% ipython --no-banner

In [1]: import numpy as np

In [2]: import numpy.linalg as la

In [3]: np.set_printoptions(suppress=True, linewidth=160)

In [4]: feats = np.minimum.outer(np.arange(1, 15), np.arange(1, 15)) * 3

In [5]: print(feats)
[[ 3  3  3  3  3  3  3  3  3  3  3  3  3  3]
 [ 3  6  6  6  6  6  6  6  6  6  6  6  6  6]
 [ 3  6  9  9  9  9  9  9  9  9  9  9  9  9]
 [ 3  6  9 12 12 12 12 12 12 12 12 12 12 12]
 [ 3  6  9 12 15 15 15 15 15 15 15 15 15 15]
 [ 3  6  9 12 15 18 18 18 18 18 18 18 18 18]
 [ 3  6  9 12 15 18 21 21 21 21 21 21 21 21]
 [ 3  6  9 12 15 18 21 24 24 24 24 24 24 24]
 [ 3  6  9 12 15 18 21 24 27 27 27 27 27 27]
 [ 3  6  9 12 15 18 21 24 27 30 30 30 30 30]
 [ 3  6  9 12 15 18 21 24 27 30 33 33 33 33]
 [ 3  6  9 12 15 18 21 24 27 30 33 36 36 36]
 [ 3  6  9 12 15 18 21 24 27 30 33 36 39 39]
 [ 3  6  9 12 15 18 21 24 27 30 33 36 39 42]]

In [6]: # symmetric

In [7]: print(feats.sum(axis=0))
[ 42  81 117 150 180 207 231 252 270 285 297 306 312 315]

In [8]: print(np.unravel_index(np.abs(feats).argmax(), feats.shape))
(np.int64(13), np.int64(13))

In [9]: la.rank(feats)
AttributeError: module 'numpy.linalg' has no attribute 'rank'


In [10]: print(feats.sum(axis=1))
[ 42  81 117 150 180 207 231 252 270 285 297 306 312 315]

In [11]: print(feats.shape)
(14, 14)

In [12]: print(la.matrix_rank(feats))
14

In [13]: print(np.round(la.norm(feats), 2))
257.81

In [14]: M2 = la.inv(feats)

In [15]: print(np.allclose(M2, feats.T))
False

In [16]: mat = np.load("run1.npy")

In [17]: print(mat)
[[  4.02   7.79  15.46  -5.74]
 [  1.83   7.17  10.3    2.39]
 [ -2.02   8.39   6.99  -4.15]
 [ -3.39  10.04   6.86 -13.07]
 [ -1.5   10.25   5.65  -6.5 ]
 [ -7.14   3.65  11.5   -9.92]
 [  3.48  16.82   2.57 -10.63]
 [ -8.87   2.42  10.89  -8.51]
 [ -4.35   2.76  12.16  -1.36]
 [-11.19   3.76   6.58  -9.49]
 [ -2.64   9.9    4.64  -5.83]
 [ -4.49   7.7    7.04  -7.9 ]
 [  0.53   8.08   9.87  -3.08]
 [  3.54  10.75   6.05   3.32]
 [ -0.04   9.03   9.28  -6.53]
 [ -3.75   7.48   7.78  -6.94]
 [ -2.68   3.1   15.13  -4.99]
 [ -2.85   2.64  14.85  -3.16]
 [ -4.96   2.29  12.58  -2.14]
 [  0.94  11.58   6.78  -7.65]
 [ -1.41   6.45  13.85 -10.89]
 [ -5.63  -0.38  17.3   -4.76]
 [ -3.41   7.19   9.74  -9.38]
 [ -0.94   9.8    7.41  -7.38]
 [  4.53  16.16   4.02  -8.9 ]
 [  4.87  10.22  11.    -2.4 ]
 [  2.47  11.65   9.37  -9.81]
 [  0.81   8.75   5.97   3.8 ]]

In [18]: Xc = mat - mat.mean(axis=0)

In [19]: evecs = la.svd(Xc)[2][:1]

In [20]: M2 = Xc - Xc @ evecs.T @ evecs

In [21]: print(np.round(np.diag(evecs.T @ evecs), 2) + 0)
[0.29 0.47 0.24 0.  ]

In [22]: print(la.norm(M2, axis=1).round(6).argmax())
27

In [23]: th = np.radians(72)

In [24]: R = np.eye(4)

In [25]: R[3, 3] = R[0, 0] = np.cos(th)

In [26]: R[3, 0], R[0, 3] = -np.sin(th), np.sin(th)

In [27]: print(R.round(2))
[[ 0.31  0.    0.    0.95]
 [ 0.    1.    0.    0.  ]
 [ 0.    0.    1.    0.  ]
 [-0.95  0.    0.    0.31]]

In [28]: M2 = mat @ R.T

In [29]: print(np.allclose(la.norm(mat, axis=1), la.norm(M2, axis=1)))
True

In [30]: print(np.allclose(mat @ mat.T, M2 @ M2.T))
True

In [31]: print(np.round(la.det(R), 2), round(float(np.trace(R)), 2))
1.0 2.62

In [32]: rng = np.random.default_rng(721)

In [33]: idx = rng.permutation(4)

In [34]: print(idx)
[3 1 0 2]

In [35]: M2 = R[idx][:, idx]

In [36]: print(M2.round(2))
[[ 0.31  0.   -0.95  0.  ]
 [ 0.    1.    0.    0.  ]
 [ 0.95  0.    0.31  0.  ]
 [ 0.    0.    0.    1.  ]]

In [37]: print(np.round(np.sort(np.abs(la.eigvals(M2))), 2))
[1. 1. 1. 1.]

In [38]: print(np.round(np.diag(M2), 2))
[0.31 1.   0.31 1.  ]

In [39]: print(round(float(np.trace(M2)), 2))
2.62

In [40]: vec = np.array([0, -2, -1, -1])

In [41]: print(round(float(la.norm(vec)), 2), round(float(la.norm(M2 @ vec)), 2))
2.45 2.45

In [42]: print(np.round(np.sort(np.abs(np.degrees(np.angle(la.eigvals(M2))))), 2))
[ 0.  0. 72. 72.]

In [43]: print([p for p in range(1, 25) if np.allclose(la.matrix_power(M2, p), np.eye(4))])
[5, 10, 15, 20]

In [44]: print(np.round(M2.T @ (M2 @ vec), 2) + 0)
[ 0. -2. -1. -1.]

In [45]: G = np.cov(mat, rowvar=False)

In [46]: print(G.round(2))
[[ 16.49  12.24  -3.36   4.85]
 [ 12.24  16.79 -11.81  -3.16]
 [ -3.36 -11.81  14.22   2.15]
 [  4.85  -3.16   2.15  18.41]]

In [47]: print(np.round(np.corrcoef(mat.T), 2))
[[ 1.    0.74 -0.22  0.28]
 [ 0.74  1.   -0.76 -0.18]
 [-0.22 -0.76  1.    0.13]
 [ 0.28 -0.18  0.13  1.  ]]

In [48]: M = np.array([[-2.0, 1.0, 0.0, 0.0, 0.0],
    ...:     [5.0, -3.0, 0.0, 0.0, 0.0],
    ...:     [0.0, 0.0, 3.0, 3.0, 1.0],
    ...:     [0.0, 0.0, 2.0, 1.0, 0.0],
    ...:     [0.0, 0.0, 1.0, 2.0, 3.0]])

In [49]: idx = rng.permutation(5)

In [50]: print(idx)
[1 3 2 0 4]

In [51]: M2 = M[idx][:, idx]

In [52]: print(np.trace(M2))
2.0

In [53]: print(np.allclose(M2, M))
False

In [54]: print(np.round(la.det(M2), 2), round(float(la.det(M[idx])), 2))
-6.0 -6.0

In [55]: w1 = np.array([[0, 3, 2, 2], [2, 3, 2, 1], [3, 3, 0, 2], [1, 0, 0, 3], [0, 0, 1, 2]])

In [56]: b = np.array([2, -1, 3, 0])

In [57]: act = np.maximum(M @ w1 + b, 0)

In [58]: print(la.matrix_rank(act))
4

In [59]: print(act)
[[ 4.  0.  1.  0.]
 [ 0.  5.  7.  7.]
 [14.  8.  4. 17.]
 [ 9.  5.  3.  7.]
 [ 7.  2.  6. 14.]]

In [60]: W2 = np.array([[3, 0], [1, 3], [3, 1], [0, 2]])

In [61]: print(w1 @ W2)
[[ 9 15]
 [15 13]
 [12 13]
 [ 3  6]
 [ 3  5]]

In [62]: idx = rng.permutation(5)

In [63]: M2 = M[:, idx] * rng.choice([-1, 1], 5)

In [64]: print(M2)
[[ 0. -1. -0.  0. -2.]
 [ 0.  3. -0.  0.  5.]
 [ 3. -0. -1.  3.  0.]
 [ 1. -0. -0.  2.  0.]
 [ 2. -0. -3.  1.  0.]]

In [65]: U, _, vt = la.svd(M.T @ M2)

In [66]: print(idx)
[3 1 4 2 0]

In [67]: print(M @ M)
[[  9.  -5.   0.   0.   0.]
 [-25.  14.   0.   0.   0.]
 [  0.   0.  16.  14.   6.]
 [  0.   0.   8.   7.   2.]
 [  0.   0.  10.  11.  10.]]

In [68]: print(np.trace(M))
2.0

In [69]: print(np.round(la.matrix_power(M, 4), 2))
[[ 206. -115.    0.    0.    0.]
 [-575.  321.    0.    0.    0.]
 [   0.    0.  428.  388.  184.]
 [   0.    0.  204.  183.   82.]
 [   0.    0.  348.  327.  182.]]

In [70]: print(np.allclose(M @ M.T, M.T @ M))
False

In [71]: print((M + M.T) / 2)
[[-2.   3.   0.   0.   0. ]
 [ 3.  -3.   0.   0.   0. ]
 [ 0.   0.   3.   2.5  1. ]
 [ 0.   0.   2.5  1.   1. ]
 [ 0.   0.   1.   1.   3. ]]

In [72]: print(np.allclose(M, M.T))
False

In [73]: M2 = la.inv(M)

In [74]: print(np.round(la.inv(M2), 2) + 0)
[[-2.  1.  0.  0.  0.]
 [ 5. -3.  0.  0.  0.]
 [ 0.  0.  3.  3.  1.]
 [ 0.  0.  2.  1.  0.]
 [ 0.  0.  1.  2.  3.]]

In [75]: print((np.abs(M2) > 1e-9).astype(int))
[[1 1 0 0 0]
 [1 1 0 0 0]
 [0 0 1 1 1]
 [0 0 1 1 1]
 [0 0 1 1 1]]

In [76]: print(M2.round(2))
[[-3.   -1.    0.    0.    0.  ]
 [-5.   -2.   -0.   -0.   -0.  ]
 [ 0.    0.   -0.5   1.17  0.17]
 [ 0.    0.    1.   -1.33 -0.33]
 [ 0.    0.   -0.5   0.5   0.5 ]]

In [77]: print(round(la.cond(M), 2))
38.97

In [78]: print(np.round(la.det(M) * la.det(M2), 2))
1.0

In [79]: print(round(float(la.slogdet(M)[0]), 2))
-1.0

In [80]: print(np.round(M @ M2, 2) + 0)
[[1. 0. 0. 0. 0.]
 [0. 1. 0. 0. 0.]
 [0. 0. 1. 0. 0.]
 [0. 0. 0. 1. 0.]
 [0. 0. 0. 0. 1.]]

In [81]: X = np.loadtxt("layer17.csv", delimiter=",")

In [82]: print(X)
[[ 0.01  0.23 -0.46  0.25 -0.48 -0.44  0.01  0.26 -0.24 -0.45  0.2   0.5 ]
 [-0.03 -0.24  0.51 -0.24  0.49  0.48  0.01 -0.25  0.23  0.52 -0.27 -0.49]
 [ 0.   -1.85  3.75 -1.86  3.74  3.72  0.02 -1.87  1.85  3.72 -1.86 -3.74]
 [ 0.01 -0.03  0.04 -0.01  0.02  0.04  0.   -0.05  0.04  0.08 -0.05 -0.03]
 [ 0.02 -0.27  0.5  -0.27  0.54  0.51  0.   -0.25  0.23  0.47 -0.26 -0.54]
 [ 0.03  0.2  -0.38  0.19 -0.38 -0.35  0.02  0.18 -0.19 -0.37  0.19  0.4 ]
 [ 0.    0.94 -1.83  0.86 -1.78 -1.81 -0.01  0.88 -0.85 -1.8   0.89  1.84]
 [ 0.02  1.14 -2.22  1.14 -2.23 -2.23  0.02  1.09 -1.13 -2.22  1.11  2.17]
 [ 0.    1.   -2.04  1.02 -1.99 -2.    0.    1.01 -1.01 -2.02  1.04  2.  ]
 [-0.03  0.1  -0.25  0.07 -0.23 -0.24  0.    0.13 -0.12 -0.24  0.11  0.25]
 [-0.01  0.94 -1.88  0.93 -1.83 -1.88  0.    0.96 -0.92 -1.87  0.92  1.86]
 [-0.02 -0.39  0.75 -0.39  0.74  0.72  0.01 -0.41  0.37  0.76 -0.36 -0.75]
 [-0.01  0.56 -1.1   0.56 -1.07 -1.08  0.01  0.56 -0.56 -1.13  0.57  1.1 ]
 [ 0.02 -1.12  2.18 -1.08  2.2   2.21 -0.01 -1.09  1.1   2.2  -1.1  -2.2 ]
 [ 0.02 -0.32  0.62 -0.32  0.6   0.61  0.01 -0.28  0.29  0.63 -0.25 -0.55]
 [-0.01  0.9  -1.72  0.89 -1.7  -1.71  0.    0.86 -0.89 -1.73  0.88  1.73]
 [ 0.01  0.44 -0.87  0.43 -0.84 -0.85  0.    0.41 -0.42 -0.87  0.41  0.87]
 [ 0.   -1.87  3.69 -1.81  3.75  3.72  0.03 -1.87  1.85  3.7  -1.86 -3.67]
 [ 0.02  1.   -2.06  1.01 -2.06 -2.04 -0.01  1.04 -1.02 -2.05  1.01  2.08]
 [ 0.   -0.8   1.63 -0.85  1.6   1.64 -0.01 -0.82  0.84  1.65 -0.82 -1.66]
 [-0.01 -0.56  1.15 -0.6   1.16  1.16  0.02 -0.58  0.59  1.21 -0.59 -1.17]
 [-0.04 -0.89  1.81 -0.95  1.82  1.81 -0.02 -0.91  0.93  1.83 -0.92 -1.81]
 [ 0.01  0.32 -0.58  0.27 -0.58 -0.56 -0.02  0.27 -0.25 -0.57  0.26  0.54]
 [ 0.01 -1.23  2.45 -1.25  2.44  2.45 -0.02 -1.2   1.23  2.43 -1.22 -2.46]
 [ 0.    1.2  -2.39  1.15 -2.4  -2.38 -0.02  1.16 -1.19 -2.38  1.17  2.36]
 [-0.01 -1.82  3.64 -1.82  3.65  3.64  0.04 -1.85  1.83  3.67 -1.83 -3.68]
 [ 0.04  0.01 -0.07  0.01 -0.06 -0.09  0.    0.05 -0.02 -0.06  0.07  0.06]
 [-0.05 -1.56  3.21 -1.6   3.16  3.19 -0.02 -1.59  1.57  3.15 -1.56 -3.15]
 [ 0.   -0.22  0.45 -0.24  0.41  0.45 -0.02 -0.23  0.27  0.42 -0.23 -0.43]
 [-0.01 -1.64  3.36 -1.63  3.32  3.3  -0.04 -1.69  1.66  3.36 -1.7  -3.33]
 [ 0.    0.44 -0.85  0.42 -0.82 -0.86 -0.03  0.43 -0.42 -0.86  0.42  0.86]
 [-0.04  0.67 -1.33  0.64 -1.31 -1.3   0.04  0.64 -0.67 -1.31  0.65  1.32]
 [ 0.    1.25 -2.59  1.29 -2.53 -2.55 -0.02  1.27 -1.27 -2.55  1.29  2.55]
 [-0.02 -1.15  2.35 -1.15  2.32  2.36 -0.01 -1.19  1.18  2.32 -1.14 -2.35]
 [ 0.01 -0.19  0.39 -0.17  0.38  0.38 -0.01 -0.19  0.17  0.36 -0.21 -0.33]
 [ 0.03  1.68 -3.41  1.7  -3.39 -3.41 -0.03  1.7  -1.75 -3.4   1.71  3.34]
 [-0.03  0.34 -0.69  0.34 -0.69 -0.71  0.    0.35 -0.33 -0.73  0.33  0.72]
 [-0.01 -0.06  0.12 -0.06  0.18  0.15  0.03 -0.07  0.06  0.12 -0.09 -0.17]
 [-0.01  0.45 -0.95  0.47 -0.93 -0.92  0.01  0.5  -0.47 -0.91  0.46  0.93]
 [-0.01  1.37 -2.68  1.38 -2.66 -2.67  0.06  1.33 -1.32 -2.73  1.36  2.7 ]
 [-0.02 -1.34  2.68 -1.34  2.65  2.61 -0.04 -1.33  1.34  2.61 -1.36 -2.67]]

In [83]: U, sv, vt = la.svd(X, full_matrices=False)

In [84]: print(np.allclose(U * sv @ vt, X))
True

In [85]: print(sv.round(2))
[31.12  0.19  0.17  0.16  0.15  0.13  0.12  0.12  0.09  0.09  0.08  0.08]

In [86]: print(np.abs(U[:, 0]).round(6).argmax())
2

In [87]: print(np.round(U.T @ X @ vt.T, 2) + 0)
[[31.12  0.    0.    0.    0.    0.    0.    0.    0.    0.    0.    0.  ]
 [ 0.    0.19  0.    0.    0.    0.    0.    0.    0.    0.    0.    0.  ]
 [ 0.    0.    0.17  0.    0.    0.    0.    0.    0.    0.    0.    0.  ]
 [ 0.    0.    0.    0.16  0.    0.    0.    0.    0.    0.    0.    0.  ]
 [ 0.    0.    0.    0.    0.15  0.    0.    0.    0.    0.    0.    0.  ]
 [ 0.    0.    0.    0.    0.    0.13  0.    0.    0.    0.    0.    0.  ]
 [ 0.    0.    0.    0.    0.    0.    0.12  0.    0.    0.    0.    0.  ]
 [ 0.    0.    0.    0.    0.    0.    0.    0.12  0.    0.    0.    0.  ]
 [ 0.    0.    0.    0.    0.    0.    0.    0.    0.09  0.    0.    0.  ]
 [ 0.    0.    0.    0.    0.    0.    0.    0.    0.    0.09  0.    0.  ]
 [ 0.    0.    0.    0.    0.    0.    0.    0.    0.    0.    0.08  0.  ]
 [ 0.    0.    0.    0.    0.    0.    0.    0.    0.    0.    0.    0.08]]

In [88]: print((sv > 1e-8).sum())
12

In [89]: print(np.round(np.sqrt((sv ** 2).sum()), 2), round(float(la.norm(X)), 2))
31.12 31.12

In [90]: print(U.shape, sv.shape, vt.shape)
(41, 12) (12,) (12, 12)
